$ python -q
>>> import numpy as np
>>> import numpy.linalg as la
>>> np.set_printoptions(suppress=True, linewidth=120)
>>> m1 = np.diag(np.array([-3, -2, 2, -2, 2, -2])) + -1 * np.eye(6, k=1) + -1 * np.eye(6, k=-1)
>>> m1
array([[-3., -1.,  0.,  0.,  0.,  0.],
       [-1., -2., -1.,  0.,  0.,  0.],
       [ 0., -1.,  2., -1.,  0.,  0.],
       [ 0.,  0., -1., -2., -1.,  0.],
       [ 0.,  0.,  0., -1.,  2., -1.],
       [ 0.,  0.,  0.,  0., -1., -2.]])
>>> evals, evecs = la.eigh(m1)
>>> np.unique(evals.round(6) + 0, return_counts=True)[1]
array([1, 1, 1, 1, 1, 1])
>>> np.round(np.abs(evecs[:, -1]), 1) + 0
array([0. , 0.1, 0.7, 0.3, 0.7, 0.1])
>>> (evals > 1e-8).sum(), (evals < -1e-8).sum()
(np.int64(2), np.int64(4))
>>> np.round(la.eigvalsh(m1 @ m1), 1)
array([ 2.3,  4.4,  5. ,  6.7,  7. , 13.5])
>>> np.round(evals.sum(), 1), np.trace(m1)
(np.float64(-5.0), np.float64(-5.0))
>>> E = np.load("x.npy")
>>> E
array([[  5.7,  -2.8,  -0.5,   7.1,  10.5,   8.2,  -3.9],
       [ -6.4,   1.6,  -1. ,   7.6,   4.7,  -1.4,   0.5],
       [  5.7,  -2.1,  -0.3,   3.1,   0.3,   3.8,  -0.3],
       [  0.4,   0.9,  -0.3,  -1. ,  -1.3,  -0.7,   0.4],
       [-11.6, -10.7,   1.2,  -8.1,  -2.6, -17.8,  -3. ],
       [ 25.3,   5.5,   1.4,  14.7,  11.1,  23.4,  -3.5],
       [ -6.1,  -0.9,  -2.9,   4. ,   0.9,  -3.3,   2.5],
       [  7.8,  -5.8,   1.7, -11.9,   0.3,   4.9,  -5.2],
       [  4.1,  -2.7,   1.9,  -0.9,  -4. ,  -2.9,  -0.4],
       [ -4.2,   6.7,   0.1,  13.6,   6.3,   1.3,   0.7],
       [  4.5,   6.1,   0.6,   7.1,   4.4,   7.1,   0.2],
       [ -6.5,   0.4,  -0.9,   1.1,  -1.7,  -4.2,   1.4],
       [  2. ,  -5. ,   3.6,   1.9,  -1.2,  -4.9,  -2.3],
       [ 14.3,   6.7,  -0.9,  18.5,   6.7,  17.1,   2.8],
       [ -0.1,   0.6,   1.5,  -9. ,  -9. ,  -2.7,   2.5],
       [ -4.3,   7.6,  -3.4,  10.1,  -2.8,   3.2,   7.7],
       [-18. ,   0.9,  -2.5,   0.9,  -3.5, -11.7,   4.7],
       [ -4.8,  -0.1,   1.7,  -5.9,  -8.7,  -7.7,   1.6],
       [-28.8,  -9. ,  -1. , -22. , -15.5, -30.4,   2.1],
       [-26.5,  -3.5,  -2.8,   5.8,  -0.6, -22.4,   3.5],
       [-11.7,  -8. ,   2.2,   1.3,  -1.2, -16.9,  -1.4],
       [ -3.7,   7.3,  -5.3,  17.5,  11.1,   9.9,   3. ],
       [-29.1,  -0.7,  -1.4,  -2.3, -14. , -27.4,   8.1],
       [-17.2,  -1.5,  -0.8,  -5.1,  -5.4, -15.1,   1.5],
       [ 16. ,   1.2,  -0.4,   3.8,   9.8,  17.4,  -4.5],
       [ -0.1,   0.5,   0.3,  -1.7,  -3.3,  -0.4,   1. ],
       [  9.7,  -1.9,   3. ,  -4.5,   0. ,   5.3,  -3.5],
       [ -9.9,  -6.1,  -0.5,  -2.6,   2.6, -10.5,  -3.4],
       [ -0.9,  -4.5,   0.1,  -6.5,  -0.2,  -0.8,  -3. ],
       [-31. ,  -4.7,  -3. ,   9.9,  -1.5, -27. ,   4.7],
       [  5.4,  -3. ,   0.8,   1.3,   5.2,   4.6,  -2.9]])
>>> x = np.array([-1, 5, -4, -1, 2, 4, 3])
>>> target = E @ x
>>> np.round(la.pinv(E) @ E, 1) + 0
array([[1., 0., 0., 0., 0., 0., 0.],
       [0., 1., 0., 0., 0., 0., 0.],
       [0., 0., 1., 0., 0., 0., 0.],
       [0., 0., 0., 1., 0., 0., 0.],
       [0., 0., 0., 0., 1., 0., 0.],
       [0., 0., 0., 0., 0., 1., 0.],
       [0., 0., 0., 0., 0., 0., 1.]])
>>> rng = np.random.default_rng(379)
>>> target = target + 0.3 * rng.normal(size=31)
>>> target.round(1)
array([  17.7,   15.8,   -2.6,    2.2, -124.1,   86.8,    5.4,  -27. ,  -45.4,   43.4,   54.5,   -5. ,  -72. ,   94.7,
        -14.8,   76.3,   -8.2,  -40.4, -136.5,  -65.9, -112.4,  115.1,  -80.2,  -49.1,   63.5,   -2. ,  -15.9,  -63.4,
        -28.6,  -87.6,   -4.3])
>>> b, *_ = la.lstsq(E, target)
>>> [round(float(la.norm(la.solve(E.T @ E + lam * np.eye(7), E.T @ target))), 2) for lam in (0, 1, 10, 100)]
[8.52, 8.41, 8.03, 6.7]
>>> b.round()
array([-1.,  5., -4., -1.,  2.,  4.,  3.])
>>> print(b.round(1))
[-1.   4.9 -3.8 -1.1  2.1  4.1  3.3]
